>>> import numpy as np
>>> from numpy import linalg as LA
>>> np.set_printoptions(precision=2, suppress=True, linewidth=140, legacy="1.25")
>>> def rd(a):
...     return np.round(a, 2) + 0
... 
>>> Y = np.array([[1, 1], [1, -1]])
>>> rng = np.random.default_rng(18233)
>>> J = np.kron(Y, np.kron(Y, Y))[rng.permutation(8)][:4]
>>> J
array([[ 1, -1, -1,  1,  1, -1, -1,  1],
       [ 1, -1,  1, -1,  1, -1,  1, -1],
       [ 1,  1, -1, -1, -1, -1,  1,  1],
       [ 1,  1,  1,  1,  1,  1,  1,  1]])
>>> Y = J / np.sqrt((J ** 2).mean(axis=1, keepdims=True))
>>> Y[2]
array([ 1.,  1., -1., -1., -1., -1.,  1.,  1.])
>>> J - J.mean(axis=1, keepdims=True)
array([[ 1., -1., -1.,  1.,  1., -1., -1.,  1.],
       [ 1., -1.,  1., -1.,  1., -1.,  1., -1.],
       [ 1.,  1., -1., -1., -1., -1.,  1.,  1.],
       [ 0.,  0.,  0.,  0.,  0.,  0.,  0.,  0.]])
>>> LA.matrix_rank(J - J.mean(axis=1, keepdims=True))
3
>>> f = np.array([0, -1, 2])
>>> np.convolve(J[3], f)
array([ 0, -1,  1,  1,  1,  1,  1,  1,  1,  2])
>>> np.correlate(J[3], J[2], "full")
array([ 1,  2,  1,  0, -1, -2, -1,  0, -1, -2, -1,  0,  1,  2,  1])
>>> rd(LA.norm(J, "nuc"))
11.31
>>> rd(LA.norm(J, axis=0))
array([2., 2., 2., 2., 2., 2., 2., 2.])
>>> rd(LA.norm(J) ** 2 / LA.norm(J, 2) ** 2)
4.0
>>> LA.norm(J, axis=1).argmax()
0
>>> Y = J + rng.integers(-2, 3, (4, 1)) @ rng.integers(-2, 3, (1, 8))
>>> Y
array([[-1,  1,  1,  3,  0, -1, -3,  3],
       [-3,  3,  5,  3, -1, -1, -3,  3],
       [ 5, -3, -5, -5,  1, -1,  5, -3],
       [ 1,  1,  1,  1,  1,  1,  1,  1]])
>>> LA.matrix_rank(Y - J, tol=1e-8)
1
>>> np.abs(Y - J).sum(axis=1)
array([13, 26, 26,  0])
>>> Y - J
array([[-2,  2,  2,  2, -1,  0, -2,  2],
       [-4,  4,  4,  4, -2,  0, -4,  4],
       [ 4, -4, -4, -4,  2,  0,  4, -4],
       [ 0,  0,  0,  0,  0,  0,  0,  0]])
>>> E = np.load("m.npy")
>>> E
array([[ -6.27,   1.22,  17.44,  -8.69,  10.53, -21.28, -53.61, -11.44,  43.03],
       [ -9.58, -12.84,  -6.09,   3.36,  -5.89,  -9.55, -55.5 , -26.21,  -1.23],
       [-11.44, -36.64, -20.43, -25.5 ,  -0.18,  -0.26, -21.09,  -1.52,  -3.87],
       [  2.71, -13.71,   0.58,  -1.17,  -0.07,  16.05,  -5.09,   1.64,  31.33],
       [-10.84,  18.15, -13.58, -18.98,  -4.28,  -2.94, -15.46,  15.81,  13.5 ],
       [ 12.06, -25.32,  -4.27, -16.76,  -9.5 ,  22.26, -18.07,  -4.33,  30.98],
       [ -3.64,   4.85,  -4.34,   7.41,   2.59,  -6.16,  30.4 ,  -4.73, -15.75],
       [-30.64,   4.28, -39.23,  -8.98,   0.55, -20.06, -16.59,  13.97, -17.1 ],
       [  3.57,  -0.81,  12.81,  -5.02,  -0.45,  16.35,  23.41,  -2.14,   2.3 ],
       [  0.39,   9.42,  10.79,   6.75,  10.57,  -4.94,  24.94,  -7.15, -13.63],
       [  3.7 , -11.28,   3.79,  -1.12,  13.73,  34.48,  -5.71,  -0.53,   3.94],
       [ 14.03,  19.89,  10.36,   6.61,  14.68, -20.62,  -3.75,  14.49,  25.41]])
>>> W1 = np.array([[-3, 1, 3, 1, 2, -2],
...     [2, -3, -3, 2, 0, -1],
...     [-1, 2, 2, 1, 1, -1],
...     [2, 0, -2, 3, 2, 3],
...     [2, 0, -2, -3, 1, 3],
...     [-1, -3, 3, 0, 0, 1],
...     [-1, 3, 1, 1, 0, 2],
...     [2, 2, 2, -2, 2, 2],
...     [0, -3, -3, -1, -1, 1]])
>>> coef = np.array([6, 0, 3, 0, 5, 7])
>>> act = np.maximum(E @ W1 + coef, 0)
>>> (act > 0).astype(int)
array([[1, 0, 0, 0, 0, 0],
       [1, 0, 0, 0, 0, 0],
       [0, 1, 1, 0, 0, 0],
       [0, 0, 1, 0, 0, 1],
       [1, 0, 0, 0, 0, 0],
       [0, 0, 1, 0, 0, 0],
       [1, 1, 0, 1, 1, 1],
       [1, 0, 0, 0, 0, 1],
       [0, 1, 1, 1, 1, 1],
       [1, 1, 0, 1, 1, 1],
       [0, 0, 1, 0, 1, 1],
       [1, 0, 0, 0, 1, 1]])
>>> LA.matrix_rank(act)
6
>>> W2 = np.array([[1, 3], [1, 3], [3, 3], [1, 3], [0, 2], [3, 0]])
>>> (act @ W2).round(6).argmax(axis=1)
array([1, 1, 1, 0, 1, 0, 1, 1, 1, 1, 0, 1])
>>> vec = np.array([2, 0, 1, 1, 1, 2, -2, 1, 2])
>>> y = E @ vec
>>> coef, lr = np.zeros(9), 1 / LA.norm(E, 2) ** 2
>>> for i in range(6):
...     coef -= lr * E.T @ (E @ coef - y)
...     if i % 1 == 0: print(i, round(LA.norm(E @ coef - y), 2))
... 
0 138.43
1 84.14
2 64.03
3 56.23
4 52.06
5 48.96
>>> rd(coef)
array([ 1.27, -0.18,  1.31,  0.14,  0.42,  1.35, -1.23,  0.05,  2.5 ])
>>> Y = E / LA.norm(E, axis=1, keepdims=True)
>>> C2 = Y @ Y.T
>>> rd(LA.norm(Y, axis=1))
array([1., 1., 1., 1., 1., 1., 1., 1., 1., 1., 1., 1.])
>>> (np.abs(C2) > 0.9).astype(int)
array([[1, 0, 0, 0, 0, 0, 0, 0, 0, 0, 0, 0],
       [0, 1, 0, 0, 0, 0, 0, 0, 0, 0, 0, 0],
       [0, 0, 1, 0, 0, 0, 0, 0, 0, 0, 0, 0],
       [0, 0, 0, 1, 0, 0, 0, 0, 0, 0, 0, 0],
       [0, 0, 0, 0, 1, 0, 0, 0, 0, 0, 0, 0],
       [0, 0, 0, 0, 0, 1, 0, 0, 0, 0, 0, 0],
       [0, 0, 0, 0, 0, 0, 1, 0, 0, 0, 0, 0],
       [0, 0, 0, 0, 0, 0, 0, 1, 0, 0, 0, 0],
       [0, 0, 0, 0, 0, 0, 0, 0, 1, 0, 0, 0],
       [0, 0, 0, 0, 0, 0, 0, 0, 0, 1, 0, 0],
       [0, 0, 0, 0, 0, 0, 0, 0, 0, 0, 1, 0],
       [0, 0, 0, 0, 0, 0, 0, 0, 0, 0, 0, 1]])
>>> (C2 - 2 * np.eye(12)).round(6).argmax(axis=1)
array([1, 0, 5, 5, 7, 3, 9, 4, 9, 6, 3, 0])
>>> rd(np.degrees(np.arccos(np.clip(C2[10, 2], -1, 1))))
78.98
